In [1]: import numpy as np

In [2]: from numpy import linalg as LA

In [3]: np.set_printoptions(precision=1, suppress=True, linewidth=160)

In [4]: rnd = lambda a: np.round(a, 1) + 0

In [5]: X = np.loadtxt("sample9.csv", delimiter=",")

In [6]: print(rnd(X))
[[-0.1  0.1  0.7  0.7  0.4]
 [-0.2 -0.6 -0.3  0.6 -0.4]
 [ 0.2  0.7 -0.1  0.4 -0.6]
 [-0.9  0.4 -0.3  0.   0.2]
 [ 0.4  0.1 -0.6  0.4  0.6]]

In [7]: rng = np.random.default_rng(1000)

In [8]: labels = rng.permutation(5)

In [9]: print(labels)
[3 2 1 4 0]

In [10]: out = X[labels][:, labels]

In [11]: print(rnd(np.trace(out)))
-0.2

In [12]: print(rnd(np.diag(out)))
[ 0.  -0.1 -0.6  0.6 -0.1]

In [13]: x = np.array([-3, -2, 0, -5, -3])

In [14]: print(rnd(LA.norm(x)), rnd(LA.norm(X @ x)))
6.9 6.9

In [15]: print(5 - LA.matrix_rank(X - np.eye(5), tol=1e-8))
1

In [16]: print(rnd(X.T @ (X @ x)))
[-3. -2.  0. -5. -3.]

In [17]: x = np.array([-5, -2, 7, 1, 4])

In [18]: rhs = X @ x

In [19]: c, lr = np.zeros(5), 1 / LA.norm(X, 2) ** 2

In [20]: for i in range(250):
    ...:     c -= lr * X.T @ (X @ c - rhs)
    ...:     if i % 50 == 0: print(i, round(LA.norm(X @ c - rhs), 1))
    ...: 
0 0.0
50 0.0
100 0.0
150 0.0
200 0.0

In [21]: print(c)
[-5. -2.  7.  1.  4.]

In [22]: hat = np.triu(np.array([[5, -1, 5, 3, -5],
    ...:     [-2, 1, 0, -5, 0],
    ...:     [-3, 5, 5, -3, -3],
    ...:     [0, -4, -3, -5, -4],
    ...:     [-3, 3, -4, 5, 1]]), 1) + np.eye(5)

In [23]: out = hat @ X @ LA.inv(hat)

In [24]: print(LA.matrix_rank(out))
5

In [25]: print(rnd(np.poly(out)))
[ 1.   0.2 -0.3  0.3 -0.2 -1. ]

In [26]: print(rnd(np.trace(out)), rnd(np.trace(X)))
-0.2 -0.2

In [27]: def softmax(z):
    ...:     e = np.exp(z - z.max(axis=-1, keepdims=True))
    ...:     return e / e.sum(axis=-1, keepdims=True)
    ...: 

In [28]: print(rnd(softmax(X[1] + -3)))
[0.2 0.1 0.2 0.4 0.1]

In [29]: print(rnd(softmax(X[1])))
[0.2 0.1 0.2 0.4 0.1]

In [30]: att = X @ X.T / np.sqrt(5)

In [31]: print(rnd(softmax(att + np.triu(np.full(att.shape, -np.inf), 1))))
[[1.  0.  0.  0.  0. ]
 [0.4 0.6 0.  0.  0. ]
 [0.3 0.3 0.4 0.  0. ]
 [0.2 0.2 0.2 0.3 0. ]
 [0.2 0.2 0.2 0.2 0.3]]

In [32]: print(rnd(softmax(att)[1] @ X))
[-0.1  0.1 -0.1  0.4  0. ]

In [33]: th = rng.uniform(0, 2 * np.pi, 36)

In [34]: q, _ = LA.qr(np.array([[-0.8, 1.9],
    ...:     [1.3, 2.1],
    ...:     [-1.2, -1.0],
    ...:     [-0.2, -0.1],
    ...:     [1.4, 0.6],
    ...:     [2.0, 0.5],
    ...:     [1.4, -0.4],
    ...:     [0.5, -1.1]]))

In [35]: mat = 5 * np.c_[np.cos(th), np.sin(th)] @ q.T

In [36]: print(rnd(mat))
[[ 1.7 -1.4  1.5  0.3 -1.9 -2.8 -2.2 -1.1]
 [-3.5 -1.9  0.4  0.   0.4  1.1  1.9  2.1]
 [-3.  -3.1  1.4  0.1 -0.8 -0.5  0.8  1.8]
 [ 3.3  2.8 -1.1 -0.1  0.4  0.  -1.2 -1.9]
 [ 2.2 -0.9  1.3  0.3 -1.8 -2.8 -2.3 -1.3]
 [ 1.7  3.3 -1.9 -0.2  1.6  1.9  0.4 -1. ]
 [ 2.7  3.2 -1.6 -0.2  1.   0.9 -0.4 -1.6]
 [-3.3 -2.7  1.1  0.1 -0.3  0.1  1.2  1.9]
 [-3.5 -1.9  0.4  0.   0.4  1.1  1.9  2.1]
 [-0.8  2.1 -1.8 -0.3  2.   2.9  1.9  0.5]
 [ 3.5  1.5 -0.1  0.1 -0.7 -1.4 -2.  -2. ]
 [-3.  -3.1  1.4  0.1 -0.7 -0.5  0.8  1.8]
 [-3.5 -2.1  0.5  0.   0.2  0.9  1.7  2.1]
 [ 3.2  0.6  0.5  0.2 -1.2 -2.1 -2.3 -1.9]
 [ 3.4  1.2  0.1  0.1 -0.9 -1.7 -2.1 -2. ]
 [ 1.   3.1 -2.  -0.3  1.8  2.3  0.9 -0.6]
 [-0.6  2.3 -1.9 -0.3  2.1  2.8  1.8  0.4]
 [-3.4 -1.2 -0.1 -0.1  0.9  1.7  2.1  2. ]
 [ 3.5  2.  -0.5  0.  -0.3 -0.9 -1.8 -2.1]
 [ 0.  -2.7  2.   0.3 -2.  -2.7 -1.5 -0.1]
 [-1.5  1.6 -1.6 -0.3  2.   2.9  2.1  0.9]
 [-2.9 -3.1  1.5  0.1 -0.9 -0.7  0.7  1.7]
 [-1.4 -3.2  2.   0.3 -1.7 -2.1 -0.7  0.8]
 [-2.5 -3.3  1.7  0.2 -1.2 -1.2  0.2  1.4]
 [ 0.1  2.7 -2.  -0.3  2.   2.7  1.5  0. ]
 [ 3.5  2.1 -0.5  0.  -0.2 -0.9 -1.7 -2.1]
 [-3.3 -0.9 -0.3 -0.1  1.1  1.9  2.2  1.9]
 [-2.1 -3.3  1.9  0.2 -1.4 -1.6 -0.1  1.2]
 [ 2.6  3.3 -1.6 -0.2  1.1  1.1 -0.3 -1.5]
 [-3.3 -1.1 -0.2 -0.1  0.9  1.8  2.2  2. ]
 [-2.3  0.7 -1.2 -0.2  1.8  2.7  2.3  1.4]
 [-2.6 -3.3  1.7  0.2 -1.1 -1.1  0.3  1.5]
 [-0.6 -3.   2.   0.3 -1.9 -2.5 -1.2  0.3]
 [ 2.7  3.2 -1.6 -0.2  1.1  1.  -0.4 -1.5]
 [-1.4  1.7 -1.7 -0.3  2.   2.9  2.1  0.8]
 [ 0.2 -2.6  2.   0.3 -2.  -2.8 -1.6 -0.1]]

In [37]: labels = mat[:, 4] > np.median(mat[:, 4])

In [38]: u = mat[labels].mean(axis=0) - mat[~labels].mean(axis=0)

In [39]: print(rnd(u))
[-0.7  2.7 -2.2 -0.4  2.4  3.4  2.1  0.5]

In [40]: print(labels.astype(int))
[0 1 0 1 0 1 1 0 1 1 0 0 1 0 0 1 1 1 0 0 1 0 0 0 1 0 1 0 1 1 1 0 0 1 1 0]

In [41]: print((((mat - mat.mean(axis=0)) @ u > 0) == labels).mean())
1.0
